$ python -q
>>> import numpy as np
>>> import numpy.linalg as la
>>> np.set_printoptions(precision=2, suppress=True, linewidth=160)
>>> J = np.load("a.npy")
>>> J
array([[ 0.28, -0.28, -0.17,  0.31],
       [-0.28,  0.28,  0.17, -0.31],
       [-0.17,  0.17,  0.1 , -0.18],
       [ 0.31, -0.31, -0.18,  0.34]])
>>> # applying it twice changes nothing
>>> la.cond(J) > 100
np.True_
>>> la.matrix_rank(J, rtol=0.1)
np.int64(1)
>>> M2 = np.array([[2, 1, 3], [1, 0, 1]])
>>> basis = np.kron(M2, J)
>>> np.round(la.norm(basis, 2), 2), round(la.norm(M2, 2) * la.norm(J, 2), 2)
(np.float64(3.98), np.float64(3.98))
>>> basis.shape
(8, 12)
>>> la.matrix_rank(basis)
np.int64(2)
>>> W0 = np.load("data.npy")
>>> W0
array([[ 1.  ,  0.  ,  0.  ,  0.  ,  0.  ],
       [ 0.  ,  1.  ,  0.  ,  0.  ,  0.  ],
       [ 0.  ,  0.  ,  0.98,  0.  ,  0.19],
       [ 0.  ,  0.  ,  0.  ,  1.  ,  0.  ],
       [ 0.  ,  0.  , -0.19,  0.  ,  0.98]])
>>> M2 = np.array([[-2, 0, -2], [3, -1, 3], [0, 1, 3], [2, 3, -2], [2, 2, -1]])
>>> la.matrix_rank(np.vstack([W0, M2.T]))
np.int64(5)
>>> M2.T @ W0.T
array([[-2.  ,  3.  ,  0.38,  2.  ,  1.96],
       [ 0.  , -1.  ,  1.36,  3.  ,  1.77],
       [-2.  ,  3.  ,  2.75, -2.  , -1.55]])
>>> la.matrix_rank(W0 @ M2)
np.int64(3)
>>> M2 @ W0
Traceback (most recent call last):
  File "<python-input-19>", line 1, in <module>
    M2 @ W0
    ~~~^~~~
ValueError: matmul: Input operand 1 has a mismatch in its core dimension 0, with gufunc signature (n?,k),(k,m?)->(n?,m?) (size 5 is different from 3)
>>> np.einsum("ik,kj->ij", W0, M2)
array([[-2.  ,  0.  , -2.  ],
       [ 3.  , -1.  ,  3.  ],
       [ 0.38,  1.36,  2.75],
       [ 2.  ,  3.  , -2.  ],
       [ 1.96,  1.77, -1.55]])
>>> np.einsum("ik,kj->ji", W0, M2)
array([[-2.  ,  3.  ,  0.38,  2.  ,  1.96],
       [ 0.  , -1.  ,  1.36,  3.  ,  1.77],
       [-2.  ,  3.  ,  2.75, -2.  , -1.55]])
>>> np.einsum("ij->j", W0)
array([1.  , 1.  , 0.79, 1.  , 1.17])
